% ipython --no-banner

In [1]: import numpy as np

In [2]: np.set_printoptions(precision=4, suppress=True, linewidth=120)

In [3]: K = np.load("x.npy")

In [4]: K
Out[4]: 
array([[0.5904, 0.4217, 0.253 ],
       [0.4217, 0.3012, 0.1807],
       [0.253 , 0.1807, 0.1084]])

In [5]: # symmetric

In [6]: U, sigma, Vt = np.linalg.svd(K)

In [7]: V = Vt[:(sigma > 1e-8).sum()]

In [8]: rng = np.random.default_rng(53)

In [9]: vec = K[2] + -2 * K[1] + rng.integers(2) * np.eye(3)[1]

In [10]: vec
Out[10]: array([-0.5904,  0.5783, -0.253 ])

In [11]: round(float(np.linalg.norm(vec - V.T @ V @ vec)), 4)
Out[11]: 0.8359

In [12]: np.allclose(V.T @ V @ vec, vec)
Out[12]: False

In [13]: np.diag(V.T @ V)
Out[13]: array([0.5904, 0.3012, 0.1084])

In [14]: w, V = np.linalg.eigh(K)

In [15]: vec = np.array([0, 0, 1])

In [16]: round(float(vec @ K @ vec), 4)
Out[16]: 0.1084

In [17]: (np.sign(V[:, -1].round(6)) == np.sign(V[0, -1].round(6))).astype(int)
Out[17]: array([1, 1, 1])

In [18]: vec = np.array([2, 0, 3])

In [19]: h1 = np.maximum(K @ vec, 0)

In [20]: K * (h1 > 1e-9)[:, None]
Out[20]: 
array([[0.5904, 0.4217, 0.253 ],
       [0.4217, 0.3012, 0.1807],
       [0.253 , 0.1807, 0.1084]])

In [21]: proj = np.triu(np.array([[4, 0, 5], [3, 5, 2], [4, 1, 3]]), 1) + np.eye(3)

In [22]: M2 = proj @ K @ np.linalg.inv(proj)

In [23]: np.round(np.poly(M2), 4) + 0
Out[23]: array([ 1., -1.,  0.,  0.])

In [24]: M2
Out[24]: 
array([[  1.8554,   1.3253, -11.1325],
       [  0.9277,   0.6627,  -5.5663],
       [  0.253 ,   0.1807,  -1.5181]])

In [25]: round(np.linalg.det(M2), 4)
Out[25]: np.float64(0.0)

In [26]: m1 = np.load("out18.npy")

In [27]: m1
Out[27]: 
array([[ 0.29, -0.04,  0.05],
       [ 0.59,  1.07, -0.76],
       [ 3.7 ,  0.97, -0.47],
       [ 0.66,  1.17, -0.83]])

In [28]: U, sigma, Vt = np.linalg.svd(m1)

In [29]: np.argmax(sigma[:-1] / (sigma[1:] + 1e-6)) + 1
Out[29]: np.int64(2)

In [30]: sigma.round(4) + 0
Out[30]: array([4.145 , 1.5242, 0.    ])

In [31]: M2 = U[:, :2] @ np.diag(sigma[:2]) @ Vt[:2]

In [32]: round(float(np.abs(m1 - M2).max()), 4)
Out[32]: 0.0

In [33]: round(float(np.linalg.norm(m1 - M2) / np.linalg.norm(m1)), 4)
Out[33]: 0.0

In [34]: np.linalg.matrix_rank(M2)
Out[34]: np.int64(2)

In [35]: U, sigma, Vt = np.linalg.svd(m1)

In [36]: V = Vt[:(sigma > 1e-8).sum()]

In [37]: vec = m1[1] + -3 * m1[0] + rng.integers(2) * np.eye(3)[0]

In [38]: vec
Out[38]: array([-0.28,  1.19, -0.91])

In [39]: V.T @ V
Out[39]: 
array([[ 0.9969,  0.0331,  0.0442],
       [ 0.0331,  0.6421, -0.4782],
       [ 0.0442, -0.4782,  0.361 ]])

In [40]: cov = m1.T @ m1

In [41]: np.linalg.matrix_rank(cov)
Out[41]: np.int64(2)

In [42]: np.round(np.linalg.svd(m1, compute_uv=False) ** 2, 4) + 0
Out[42]: array([17.1807,  2.3233,  0.    ])

In [43]: np.round(np.linalg.eigvalsh(cov)[::-1], 4) + 0
Out[43]: array([17.1807,  2.3233,  0.    ])

In [44]: t3 = np.stack([m1, -2 * m1, m1[::-1]])

In [45]: np.linalg.matrix_rank(t3)
Out[45]: array([2, 2, 2])

In [46]: np.einsum("bij,cij->bc", t3, t3)
Out[46]: 
array([[ 19.504 , -39.008 ,   7.3624],
       [-39.008 ,  78.016 , -14.7248],
       [  7.3624, -14.7248,  19.504 ]])

In [47]: (t3 @ m1.T).shape
Out[47]: (3, 4, 4)

In [48]: np.linalg.norm(t3, axis=(1, 2))
Out[48]: array([4.4163, 8.8327, 4.4163])

In [49]: W0 = np.load("sample17.npy")

In [50]: W0
Out[50]: 
array([[-2., -3.,  0.],
       [-3., -2.,  0.],
       [ 0.,  0., -2.]])

In [51]: def softmax(z):
    ...:     e = np.exp(z - z.max(axis=-1, keepdims=True))
    ...:     return e / e.sum(axis=-1, keepdims=True)
    ...: 

In [52]: softmax(W0[0] + 4)
Out[52]: array([0.1142, 0.042 , 0.8438])

In [53]: softmax(W0[0])
Out[53]: array([0.1142, 0.042 , 0.8438])

In [54]: scores = W0 @ W0.T / np.sqrt(3)

In [55]: softmax(scores)
Out[55]: 
array([[0.6402, 0.3594, 0.0004],
       [0.3594, 0.6402, 0.0004],
       [0.0829, 0.0829, 0.8343]])

In [56]: softmax(scores)[0] @ W0
Out[56]: array([-2.3587, -2.6395, -0.0007])

In [57]: q, Rm = np.linalg.qr(W0)

In [58]: np.round(q.T @ q, 4) + 0
Out[58]: 
array([[1., 0., 0.],
       [0., 1., 0.],
       [0., 0., 1.]])

In [59]: np.trace(q @ q.T)
Out[59]: np.float64(3.0)

In [60]: Rm
Out[60]: 
array([[ 3.6056,  3.3282,  0.    ],
       [ 0.    ,  1.3868,  0.    ],
       [ 0.    ,  0.    , -2.    ]])

In [61]: q
Out[61]: 
array([[-0.5547, -0.8321,  0.    ],
       [-0.8321,  0.5547,  0.    ],
       [ 0.    , -0.    ,  1.    ]])
